$ python3 -q
>>> import numpy as np
>>> import numpy.linalg as la
>>> np.set_printoptions(suppress=True, linewidth=120)
>>> def tidy(a):
...     return np.round(a, 2) + 0
... 
>>> rng = np.random.default_rng(9999)
>>> arr = rng.normal(size=(11, 7))
>>> arr = 20 * arr / la.norm(arr, axis=1, keepdims=True)
>>> tidy(arr)
array([[ -3.04,  -0.97,  -1.38,   4.38,  15.43,  -8.33,  -7.82],
       [ -5.54,  10.39,   3.36, -11.93,  -4.35,   3.46,   8.76],
       [  6.53, -16.38,  -4.42,  -1.34,  -2.84,   7.63,  -1.13],
       [ 11.33,   0.44,  10.28,  -0.49,  -5.78,  -8.38,  -7.86],
       [ -2.44,  12.47,  -1.98,   9.05,   7.33,   5.02,  -8.58],
       [-10.62,   0.76,  -6.06,  -0.49,   8.84,  -8.79,   9.7 ],
       [ -2.72,  17.32,  -6.03,  -0.97,   5.94,  -2.63,   3.61],
       [ -8.49,   4.66,  -8.06,   1.76,  -8.71,  -2.72,  12.44],
       [-13.12,   3.  ,   5.61,  -3.6 ,  -1.94,  -6.25, -11.47],
       [ -0.3 ,  -9.3 ,   7.15,   0.3 , -16.06,  -2.02,   0.48],
       [ -5.01,   6.92,  -6.25,   8.76, -11.11,  -0.36,  -9.36]])
>>> P = arr @ la.solve(arr.T @ arr, arr.T)
>>> tidy(np.diag(P))
array([0.48, 0.64, 0.69, 0.78, 0.7 , 0.53, 0.53, 0.53, 0.83, 0.55, 0.74])
>>> tidy(P @ arr[:, 0])
array([ -3.04,  -5.54,   6.53,  11.33,  -2.44, -10.62,  -2.72,  -8.49, -13.12,  -0.3 ,  -5.01])
>>> la.matrix_rank(np.eye(11) - P)
np.int64(4)
>>> x = np.array([-1, -2, -1, 1, -3, 2, 3])
>>> rhs = arr @ x
>>> print(tidy(rhs))
[-75.68  15.71  49.73 -45.98 -49.15  -0.35 -39.11  67.02 -43.17  57.62  10.69]
>>> tidy(la.lstsq(arr, rhs)[0])
array([-1., -2., -1.,  1., -3.,  2.,  3.])
>>> rhs = rhs + 0.05 * rng.normal(size=11)
>>> print(tidy(rhs))
[-75.65  15.74  49.64 -45.93 -49.2   -0.36 -39.1   67.   -43.21  57.63  10.72]
>>> beta, *_ = la.lstsq(arr, rhs)
>>> print(tidy(la.norm(rhs - arr @ beta)))
0.08
